$ ipython --no-banner

In [1]: import numpy as np

In [2]: from numpy import linalg as LA

In [3]: np.set_printoptions(precision=3, suppress=True, linewidth=120, floatmode="fixed")

In [4]: M = np.load("block15.npy")

In [5]: M
Out[5]: 
array([[ 0,  0,  2,  2, -3],
       [ 2,  3,  0,  2, -1],
       [ 5,  3,  0,  5, -1],
       [ 0,  0,  0,  0,  0],
       [ 6,  5,  2,  0,  5],
       [ 0,  0,  0,  0,  0],
       [ 5,  3,  0,  5, -1],
       [ 3,  3,  5,  5, -1],
       [ 0,  0,  0,  0,  0],
       [ 2,  0, -1,  4, -6],
       [ 0,  0,  0,  0,  0],
       [ 3,  2, -1, -3,  3]])

In [6]: # row 5 repeats row 3

In [7]: P = M @ LA.solve(M.T @ M, M.T)

In [8]: LA.matrix_rank(np.eye(12) - P)
Out[8]: np.int64(7)

In [9]: np.diag(P)
Out[9]: array([0.382, 1.000, 0.441, 0.000, 0.618, 0.000, 0.441, 0.735, 0.000, 0.765, 0.000, 0.618])

In [10]: Xc = M - M.mean(axis=0)

In [11]: V = LA.svd(Xc)[2][:3]

In [12]: out = Xc - Xc @ V.T @ V

In [13]: out.std(axis=0)
Out[13]: array([0.299, 0.379, 0.187, 0.357, 0.339])

In [14]: (Xc @ V.T).std(axis=0)
Out[14]: array([3.266, 3.074, 1.569])

In [15]: LA.norm(out, axis=1).round(6).argmax()
Out[15]: np.int64(1)

In [16]: np.diag(V.T @ V)
Out[16]: array([0.592, 0.287, 0.873, 0.606, 0.642])

In [17]: basis = M[[10, 6]].astype(float)

In [18]: for _ in range(3):
    ...:     labels = LA.norm(M[:, None] - basis, axis=-1).argmin(axis=1)
    ...:     basis = np.array([M[labels == j].mean(axis=0) for j in range(2)])
    ...: 

In [19]: labels
Out[19]: array([0, 1, 1, 0, 1, 0, 1, 1, 0, 1, 0, 0])

In [20]: np.bincount(labels)
Out[20]: array([6, 6])

In [21]: out = np.array([[-2, 1, -1, 2, -1, 0, 0],
    ...:     [-2, -2, -2, -2, 2, -1, -2],
    ...:     [1, 1, -1, -1, -2, 2, -2],
    ...:     [-1, -1, -1, 1, 2, -2, 1],
    ...:     [2, -1, -2, 0, 2, 0, 2],
    ...:     [1, 1, 2, 0, 0, -1, -1],
    ...:     [-1, -1, 1, -2, 1, 2, 0]])

In [22]: mat = out + out.T

In [23]: mat
Out[23]: 
array([[-4, -1,  0,  1,  1,  1, -1],
       [-1, -4, -1, -3,  1,  0, -3],
       [ 0, -1, -2, -2, -4,  4, -1],
       [ 1, -3, -2,  2,  2, -2, -1],
       [ 1,  1, -4,  2,  4,  0,  3],
       [ 1,  0,  4, -2,  0, -2,  1],
       [-1, -3, -1, -1,  3,  1,  0]])

In [24]: out = mat / LA.norm(mat, axis=1, keepdims=True)

In [25]: gram = out @ out.T

In [26]: LA.norm(out, axis=1)
Out[26]: array([1.000, 1.000, 1.000, 1.000, 1.000, 1.000, 1.000])

In [27]: (np.abs(gram) > 0.9).astype(int)
Out[27]: 
array([[1, 0, 0, 0, 0, 0, 0],
       [0, 1, 0, 0, 0, 0, 0],
       [0, 0, 1, 0, 0, 0, 0],
       [0, 0, 0, 1, 0, 0, 0],
       [0, 0, 0, 0, 1, 0, 0],
       [0, 0, 0, 0, 0, 1, 0],
       [0, 0, 0, 0, 0, 0, 1]])

In [28]: Xc = (M - M.mean(axis=0)) / M.std(axis=0)

In [29]: Xc.std(axis=0)
Out[29]: array([1.000, 1.000, 1.000, 1.000, 1.000])

In [30]: coef = LA.lstsq(np.delete(Xc, 2, axis=1), Xc[:, 2])[0]

In [31]: np.abs(coef).argmax()
Out[31]: np.int64(0)

In [32]: out = LA.inv(mat)

In [33]: (np.abs(out) > 1e-9).astype(int)
Out[33]: 
array([[1, 1, 1, 1, 1, 1, 1],
       [1, 1, 1, 1, 1, 1, 1],
       [1, 1, 1, 1, 1, 1, 1],
       [1, 1, 1, 1, 1, 1, 1],
       [1, 1, 1, 1, 1, 1, 1],
       [1, 1, 1, 1, 1, 1, 1],
       [1, 1, 1, 1, 1, 1, 1]])

In [34]: np.round(LA.inv(out), 3) + 0
Out[34]: 
array([[-4.000, -1.000,  0.000,  1.000,  1.000,  1.000, -1.000],
       [-1.000, -4.000, -1.000, -3.000,  1.000,  0.000, -3.000],
       [ 0.000, -1.000, -2.000, -2.000, -4.000,  4.000, -1.000],
       [ 1.000, -3.000, -2.000,  2.000,  2.000, -2.000, -1.000],
       [ 1.000,  1.000, -4.000,  2.000,  4.000,  0.000,  3.000],
       [ 1.000,  0.000,  4.000, -2.000,  0.000, -2.000,  1.000],
       [-1.000, -3.000, -1.000, -1.000,  3.000,  1.000,  0.000]])

In [35]: np.round(LA.det(mat) * LA.det(out), 3)
Out[35]: np.float64(1.0)

In [36]: np.round(LA.slogdet(mat)[0], 3)
Out[36]: np.float64(1.0)

In [37]: LA.det(mat) * out
Out[37]: 
array([[-2988.000, -1056.000, -1110.000,  -312.000, -1806.000, -2160.000,  2484.000],
       [-1056.000,   580.000, -1496.000, -1816.000,  -262.000, -1842.000,  -276.000],
       [-1110.000, -1496.000, -1052.000,  -442.000, -2038.000,  -978.000,  2478.000],
       [ -312.000, -1816.000,  -442.000,   883.000, -1355.000, -1254.000,  1338.000],
       [-1806.000,  -262.000, -2038.000, -1355.000, -1217.000, -2334.000,  2580.000],
       [-2160.000, -1842.000,  -978.000, -1254.000, -2334.000, -2916.000,  3978.000],
       [ 2484.000,  -276.000,  2478.000,  1338.000,  2580.000,  3978.000, -1764.000]])
